$ python -q
>>> import numpy as np
>>> np.set_printoptions(suppress=True, linewidth=100)
>>> data = np.load("out0.npy")
>>> print(data)
[[-19  -1   1   3   0  -3  -1  -2   1]
 [ -3   9   0   0  -2   1   1   3  -2]
 [ -2  -1 -30  -1  -3   2   2   3   3]
 [  3  -3   2   2   0   3  -3  -3  -2]
 [  3  -1  -2   3  31  -3  -1   2   3]
 [  3   0   3   0  -3   0  -2   1   3]
 [  3  -1   0   1  -1  -3   3   1  -1]
 [  3   1   0   3   2   2   3  -7   3]
 [ -2  -2   3  -3  -3   2   3  -3  13]]
>>> print(np.unravel_index(np.abs(data).argmax(), data.shape))
(np.int64(4), np.int64(4))
>>> np.linalg.matrix_rank(data)
np.int64(9)
>>> data.sum(axis=1)
array([-21,   7, -27,  -1,  35,   5,   2,  10,   8])
>>> print(np.abs(data).max())
31
>>> print(data - data[0])
[[  0   0   0   0   0   0   0   0   0]
 [ 16  10  -1  -3  -2   4   2   5  -3]
 [ 17   0 -31  -4  -3   5   3   5   2]
 [ 22  -2   1  -1   0   6  -2  -1  -3]
 [ 22   0  -3   0  31   0   0   4   2]
 [ 22   1   2  -3  -3   3  -1   3   2]
 [ 22   0  -1  -2  -1   0   4   3  -2]
 [ 22   2  -1   0   2   5   4  -5   2]
 [ 17  -1   2  -6  -3   5   4  -1  12]]
>>> B = np.linalg.inv(data)
>>> print(round(np.linalg.cond(data), 1))
30.5
>>> B.round(1) + 0
array([[ 0. ,  0. ,  0. ,  0. ,  0. ,  0.1,  0. ,  0. ,  0. ],
       [ 0. ,  0. ,  0. , -0.2,  0. ,  0.1, -0.1,  0.1, -0.1],
       [ 0. ,  0. ,  0. ,  0.1,  0. ,  0. ,  0. ,  0. ,  0. ],
       [ 0.1,  0.2,  0. ,  0.3,  0. ,  0.1,  0.3,  0. ,  0.1],
       [ 0. ,  0. ,  0. ,  0. ,  0. ,  0. ,  0. ,  0. ,  0. ],
       [ 0. ,  0.2,  0. ,  0.4,  0. , -0.2,  0.1, -0.1,  0.2],
       [ 0. ,  0.1,  0. ,  0.2,  0. , -0.2,  0.2, -0.1,  0.1],
       [ 0. ,  0.2,  0. ,  0.3,  0. ,  0. ,  0.3, -0.2,  0.1],
       [ 0. ,  0. ,  0. ,  0. ,  0. ,  0.1,  0. ,  0. ,  0. ]])
>>> (np.abs(B) > 1e-9).astype(int)
array([[1, 1, 1, 1, 1, 1, 1, 1, 1],
       [1, 1, 1, 1, 1, 1, 1, 1, 1],
       [1, 1, 1, 1, 1, 1, 1, 1, 1],
       [1, 1, 1, 1, 1, 1, 1, 1, 1],
       [1, 1, 1, 1, 1, 1, 1, 1, 1],
       [1, 1, 1, 1, 1, 1, 1, 1, 1],
       [1, 1, 1, 1, 1, 1, 1, 1, 1],
       [1, 1, 1, 1, 1, 1, 1, 1, 1],
       [1, 1, 1, 1, 1, 1, 1, 1, 1]])
>>> t = np.radians(120)
>>> Rm = np.eye(9)
>>> Rm[0, 0] = Rm[7, 7] = np.cos(t)
>>> Rm[0, 7], Rm[7, 0] = -np.sin(t), np.sin(t)
>>> print(Rm.round(1))
[[-0.5  0.   0.   0.   0.   0.   0.  -0.9  0. ]
 [ 0.   1.   0.   0.   0.   0.   0.   0.   0. ]
 [ 0.   0.   1.   0.   0.   0.   0.   0.   0. ]
 [ 0.   0.   0.   1.   0.   0.   0.   0.   0. ]
 [ 0.   0.   0.   0.   1.   0.   0.   0.   0. ]
 [ 0.   0.   0.   0.   0.   1.   0.   0.   0. ]
 [ 0.   0.   0.   0.   0.   0.   1.   0.   0. ]
 [ 0.9  0.   0.   0.   0.   0.   0.  -0.5  0. ]
 [ 0.   0.   0.   0.   0.   0.   0.   0.   1. ]]
>>> B = data @ Rm.T
>>> print(np.round(np.linalg.svd(data, compute_uv=False), 1), np.round(np.linalg.svd(B, compute_uv=False), 1))
[32.3 30.8 20.5 16.  10.2  8.5  6.   3.1  1.1] [32.3 30.8 20.5 16.  10.2  8.5  6.   3.1  1.1]
>>> round(np.linalg.det(Rm), 1), np.trace(Rm)
(np.float64(1.0), np.float64(6.0))
>>> np.round(np.abs(B - data).max(axis=0), 1)
array([30.2,  0. ,  0. ,  0. ,  0. ,  0. ,  0. , 13.5,  0. ])
>>> np.allclose(data @ data.T, B @ B.T)
True
>>> K = np.load("block3.npy")
>>> K
array([[ 107,  -26,   10,    4, -101,   40,  -42,   53,   37,  -29,  -44,   58,   13],
       [ -26,   99,   34,  -39,   17,   12,   -6,   69,   11,  -41,    1,  -70,   19],
       [  10,   34,   55,  -37,  -48,   53,   37,   39,  -29,   10,  -39,   19,   37],
       [   4,  -39,  -37,   79,   10,  -75,  -37,  -98,   58,  -46,  -10,   13,  -43],
       [-101,   17,  -48,   10,  134,  -53,   -2,  -59,   -8,    1,   86,  -76,  -50],
       [  40,   12,   53,  -75,  -53,  150,   31,   56,  -59,   16,   10,   63,    4],
       [ -42,   -6,   37,  -37,   -2,   31,   83,   -3,  -79,   80,  -17,   21,   41],
       [  53,   69,   39,  -98,  -59,   56,   -3,  220,  -21,   36,  -23,  -51,   96],
       [  37,   11,  -29,   58,   -8,  -59,  -79,  -21,   93,  -92,  -10,  -21,  -35],
       [ -29,  -41,   10,  -46,    1,   16,   80,   36,  -92,  127,   -5,   16,   61],
       [ -44,    1,  -39,  -10,   86,   10,  -17,  -23,  -10,   -5,   85,  -33,  -53],
       [  58,  -70,   19,   13,  -76,   63,   21,  -51,  -21,   16,  -33,  111,  -11],
       [  13,   19,   37,  -43,  -50,    4,   41,   96,  -35,   61,  -53,  -11,   85]])
>>> print(np.abs(np.diag(np.linalg.qr(K)[1])) > 1e-9)
[ True  True  True  True  True False False False False False False False False]
>>> feats = np.loadtxt("w.csv", delimiter=",")
>>> feats
array([[6., 1., 1., 1., 1., 1., 1., 1., 1., 1.],
       [1., 6., 1., 1., 1., 1., 1., 1., 1., 1.],
       [1., 1., 6., 1., 1., 1., 1., 1., 1., 1.],
       [1., 1., 1., 6., 1., 1., 1., 1., 1., 1.],
       [1., 1., 1., 1., 6., 1., 1., 1., 1., 1.],
       [1., 1., 1., 1., 1., 6., 1., 1., 1., 1.],
       [1., 1., 1., 1., 1., 1., 6., 1., 1., 1.],
       [1., 1., 1., 1., 1., 1., 1., 6., 1., 1.],
       [1., 1., 1., 1., 1., 1., 1., 1., 6., 1.],
       [1., 1., 1., 1., 1., 1., 1., 1., 1., 6.]])
>>> L = np.linalg.cholesky(feats)
>>> L.round(1)
array([[2.4, 0. , 0. , 0. , 0. , 0. , 0. , 0. , 0. , 0. ],
       [0.4, 2.4, 0. , 0. , 0. , 0. , 0. , 0. , 0. , 0. ],
       [0.4, 0.3, 2.4, 0. , 0. , 0. , 0. , 0. , 0. , 0. ],
       [0.4, 0.3, 0.3, 2.4, 0. , 0. , 0. , 0. , 0. , 0. ],
       [0.4, 0.3, 0.3, 0.3, 2.4, 0. , 0. , 0. , 0. , 0. ],
       [0.4, 0.3, 0.3, 0.3, 0.2, 2.3, 0. , 0. , 0. , 0. ],
       [0.4, 0.3, 0.3, 0.3, 0.2, 0.2, 2.3, 0. , 0. , 0. ],
       [0.4, 0.3, 0.3, 0.3, 0.2, 0.2, 0.2, 2.3, 0. , 0. ],
       [0.4, 0.3, 0.3, 0.3, 0.2, 0.2, 0.2, 0.2, 2.3, 0. ],
       [0.4, 0.3, 0.3, 0.3, 0.2, 0.2, 0.2, 0.2, 0.2, 2.3]])
>>> np.round(L @ L.T, 1)
array([[6., 1., 1., 1., 1., 1., 1., 1., 1., 1.],
       [1., 6., 1., 1., 1., 1., 1., 1., 1., 1.],
       [1., 1., 6., 1., 1., 1., 1., 1., 1., 1.],
       [1., 1., 1., 6., 1., 1., 1., 1., 1., 1.],
       [1., 1., 1., 1., 6., 1., 1., 1., 1., 1.],
       [1., 1., 1., 1., 1., 6., 1., 1., 1., 1.],
       [1., 1., 1., 1., 1., 1., 6., 1., 1., 1.],
       [1., 1., 1., 1., 1., 1., 1., 6., 1., 1.],
       [1., 1., 1., 1., 1., 1., 1., 1., 6., 1.],
       [1., 1., 1., 1., 1., 1., 1., 1., 1., 6.]])
>>> np.round(feats / np.sqrt(np.outer(np.diag(feats), np.diag(feats))), 1)
array([[1. , 0.2, 0.2, 0.2, 0.2, 0.2, 0.2, 0.2, 0.2, 0.2],
       [0.2, 1. , 0.2, 0.2, 0.2, 0.2, 0.2, 0.2, 0.2, 0.2],
       [0.2, 0.2, 1. , 0.2, 0.2, 0.2, 0.2, 0.2, 0.2, 0.2],
       [0.2, 0.2, 0.2, 1. , 0.2, 0.2, 0.2, 0.2, 0.2, 0.2],
       [0.2, 0.2, 0.2, 0.2, 1. , 0.2, 0.2, 0.2, 0.2, 0.2],
       [0.2, 0.2, 0.2, 0.2, 0.2, 1. , 0.2, 0.2, 0.2, 0.2],
       [0.2, 0.2, 0.2, 0.2, 0.2, 0.2, 1. , 0.2, 0.2, 0.2],
       [0.2, 0.2, 0.2, 0.2, 0.2, 0.2, 0.2, 1. , 0.2, 0.2],
       [0.2, 0.2, 0.2, 0.2, 0.2, 0.2, 0.2, 0.2, 1. , 0.2],
       [0.2, 0.2, 0.2, 0.2, 0.2, 0.2, 0.2, 0.2, 0.2, 1. ]])
>>> Uu, sv, vt = np.linalg.svd(K)
>>> vecs = vt[:(sv > 1e-8).sum()]
>>> rng = np.random.default_rng(49744)
>>> vec = K[4] + -1 * K[2] + rng.integers(2) * np.eye(13)[7]
>>> vec
array([-111.,  -17., -103.,   47.,  182., -106.,  -39.,  -98.,   21.,   -9.,  125.,  -95.,  -87.])
>>> np.round(np.linalg.norm(vec - vecs.T @ vecs @ vec), 1)
np.float64(0.0)
>>> np.round(np.diag(vecs.T @ vecs), 1)
array([0.4, 0.5, 0.3, 0.2, 0.4, 0.6, 0.3, 0.7, 0.3, 0.5, 0.4, 0.4, 0.3])
>>> np.linalg.matrix_rank(np.vstack([K, vec]))
np.int64(5)
>>> X = rng.normal(size=(11, 9)) + 10 * np.array([0, 0, 0, 1, 2, 0, 1, 2, 1])
>>> print(X.round(1) + 0)
[[-0.1 -0.2  1.5 11.1 20.5  1.   9.  20.1 10.5]
 [ 0.7  1.3 -1.   8.7 19.1 -0.3 11.  19.8  9.4]
 [-0.9 -0.5 -0.3 11.  18.9 -1.3 10.8 18.4 12.6]
 [ 0.5  0.5 -1.1  8.5 21.  -0.7 10.6 20.7  7.5]
 [ 2.6  0.5 -0.7  8.7 20.4 -0.4  8.1 20.5 11.7]
 [ 0.2  0.7 -0.1 10.9 21.3  2.1 10.9 19.1 10.3]
 [-0.5  0.4  0.5 10.8 20.6 -0.9  9.5 19.9  9.5]
 [-1.4  0.   1.3 11.5 19.2  0.6 11.1 22.   9.2]
 [ 1.  -1.6 -0.7 10.3 20.8  1.6 11.3 18.8 11.4]
 [ 0.2 -1.3 -0.2  8.8 21.4  0.8 11.  20.9  9.3]
 [ 0.8 -0.7  1.6  9.6 20.6 -0.5  8.8 20.5  9. ]]
>>> vec = np.array([-4, 1, -1, 2, -4, 1, -4, -5, 4])
>>> y = X @ vec
>>> y.round(1)
array([-155.2, -164.7, -136.5, -183.7, -162.1, -159.4, -159.8, -166.7, -159.7, -180.2, -171.1])
>>> np.round(np.linalg.pinv(X) @ X, 1) + 0
array([[1., 0., 0., 0., 0., 0., 0., 0., 0.],
       [0., 1., 0., 0., 0., 0., 0., 0., 0.],
       [0., 0., 1., 0., 0., 0., 0., 0., 0.],
       [0., 0., 0., 1., 0., 0., 0., 0., 0.],
       [0., 0., 0., 0., 1., 0., 0., 0., 0.],
       [0., 0., 0., 0., 0., 1., 0., 0., 0.],
       [0., 0., 0., 0., 0., 0., 1., 0., 0.],
       [0., 0., 0., 0., 0., 0., 0., 1., 0.],
       [0., 0., 0., 0., 0., 0., 0., 0., 1.]])
>>> np.round(np.linalg.solve(X.T @ X, X.T @ y), 1)
array([-4.,  1., -1.,  2., -4.,  1., -4., -5.,  4.])
>>> y = y + 0.3 * rng.normal(size=11)
>>> y.round(1)
array([-155. , -164.8, -137.2, -183.6, -162. , -159.2, -159.4, -166.9, -159.9, -180.8, -171.4])
>>> beta, *_ = np.linalg.lstsq(X, y)
>>> beta.round()
array([-4.,  1., -1.,  2., -4.,  1., -4., -5.,  4.])
>>> [round(float(np.linalg.norm(np.linalg.solve(X.T @ X + lam * np.eye(9), X.T @ y))), 2) for lam in (0, 1, 10, 100)]
[9.93, 8.86, 7.27, 5.11]
>>> np.round(X.T @ (y - X @ beta), 1) + 0
array([0., 0., 0., 0., 0., 0., 0., 0., 0.])
>>> beta.round(1)
array([-3.9,  1.1, -1.3,  2.4, -4. ,  1.1, -4.3, -5. ,  3.8])
>>> B = X / np.linalg.norm(X, axis=1, keepdims=True)
>>> G = B @ B.T
>>> np.argwhere(np.triu(np.abs(G) > 0.95, 1))
array([[ 0,  1],
       [ 0,  2],
       [ 0,  3],
       [ 0,  4],
       [ 0,  5],
       [ 0,  6],
       [ 0,  7],
       [ 0,  8],
       [ 0,  9],
       [ 0, 10],
       [ 1,  2],
       [ 1,  3],
       [ 1,  4],
       [ 1,  5],
       [ 1,  6],
       [ 1,  7],
       [ 1,  8],
       [ 1,  9],
       [ 1, 10],
       [ 2,  3],
       [ 2,  4],
       [ 2,  5],
       [ 2,  6],
       [ 2,  7],
       [ 2,  8],
       [ 2,  9],
       [ 2, 10],
       [ 3,  4],
       [ 3,  5],
       [ 3,  6],
       [ 3,  7],
       [ 3,  8],
       [ 3,  9],
       [ 3, 10],
       [ 4,  5],
       [ 4,  6],
       [ 4,  7],
       [ 4,  8],
       [ 4,  9],
       [ 4, 10],
       [ 5,  6],
       [ 5,  7],
       [ 5,  8],
       [ 5,  9],
       [ 5, 10],
       [ 6,  7],
       [ 6,  8],
       [ 6,  9],
       [ 6, 10],
       [ 7,  8],
       [ 7,  9],
       [ 7, 10],
       [ 8,  9],
       [ 8, 10],
       [ 9, 10]])
>>> (np.abs(G) > 0.9).astype(int)
array([[1, 1, 1, 1, 1, 1, 1, 1, 1, 1, 1],
       [1, 1, 1, 1, 1, 1, 1, 1, 1, 1, 1],
       [1, 1, 1, 1, 1, 1, 1, 1, 1, 1, 1],
       [1, 1, 1, 1, 1, 1, 1, 1, 1, 1, 1],
       [1, 1, 1, 1, 1, 1, 1, 1, 1, 1, 1],
       [1, 1, 1, 1, 1, 1, 1, 1, 1, 1, 1],
       [1, 1, 1, 1, 1, 1, 1, 1, 1, 1, 1],
       [1, 1, 1, 1, 1, 1, 1, 1, 1, 1, 1],
       [1, 1, 1, 1, 1, 1, 1, 1, 1, 1, 1],
       [1, 1, 1, 1, 1, 1, 1, 1, 1, 1, 1],
       [1, 1, 1, 1, 1, 1, 1, 1, 1, 1, 1]])
>>> G[0].round(1)
array([1., 1., 1., 1., 1., 1., 1., 1., 1., 1., 1.])
>>> G.round(1)
array([[1., 1., 1., 1., 1., 1., 1., 1., 1., 1., 1.],
       [1., 1., 1., 1., 1., 1., 1., 1., 1., 1., 1.],
       [1., 1., 1., 1., 1., 1., 1., 1., 1., 1., 1.],
       [1., 1., 1., 1., 1., 1., 1., 1., 1., 1., 1.],
       [1., 1., 1., 1., 1., 1., 1., 1., 1., 1., 1.],
       [1., 1., 1., 1., 1., 1., 1., 1., 1., 1., 1.],
       [1., 1., 1., 1., 1., 1., 1., 1., 1., 1., 1.],
       [1., 1., 1., 1., 1., 1., 1., 1., 1., 1., 1.],
       [1., 1., 1., 1., 1., 1., 1., 1., 1., 1., 1.],
       [1., 1., 1., 1., 1., 1., 1., 1., 1., 1., 1.],
       [1., 1., 1., 1., 1., 1., 1., 1., 1., 1., 1.]])
>>> B = np.c_[X[:, :1] @ np.array([[0]]), np.array([2, 1, 2, 1, 2, 1, 2, 0, 1, 1, 2])]
>>> B
array([[0., 2.],
       [0., 1.],
       [0., 2.],
       [0., 1.],
       [0., 2.],
       [0., 1.],
       [0., 2.],
       [0., 0.],
       [0., 1.],
       [0., 1.],
       [0., 2.]])
>>> np.linalg.matrix_rank(B)
np.int64(1)
>>> print(np.round(np.linalg.norm(B - X @ np.linalg.lstsq(X, B)[0], axis=0), 1))
[0.  0.4]
>>> np.linalg.matrix_rank(np.c_[X, B])
np.int64(10)
>>> np.round(np.linalg.norm(np.linalg.qr(X)[0].T @ B, axis=0) ** 2 / ((B ** 2).sum(axis=0) + 1e-12), 1)
array([0., 1.])
>>> Uu, sv, vt = np.linalg.svd(B)
>>> vecs = vt[:(sv > 1e-8).sum()]
>>> vec = B[8] + -2 * B[4] + rng.integers(2) * np.eye(2)[1]
>>> vec
array([ 0., -3.])
>>> np.round(vecs.T @ vecs, 1)
array([[0., 0.],
       [0., 1.]])
>>> np.round(np.linalg.norm(vec - vecs.T @ vecs @ vec), 1)
np.float64(0.0)
>>> print(np.linalg.matrix_rank(np.vstack([B, vec])))
1
>>> np.round(np.diag(vecs.T @ vecs), 1)
array([0., 1.])
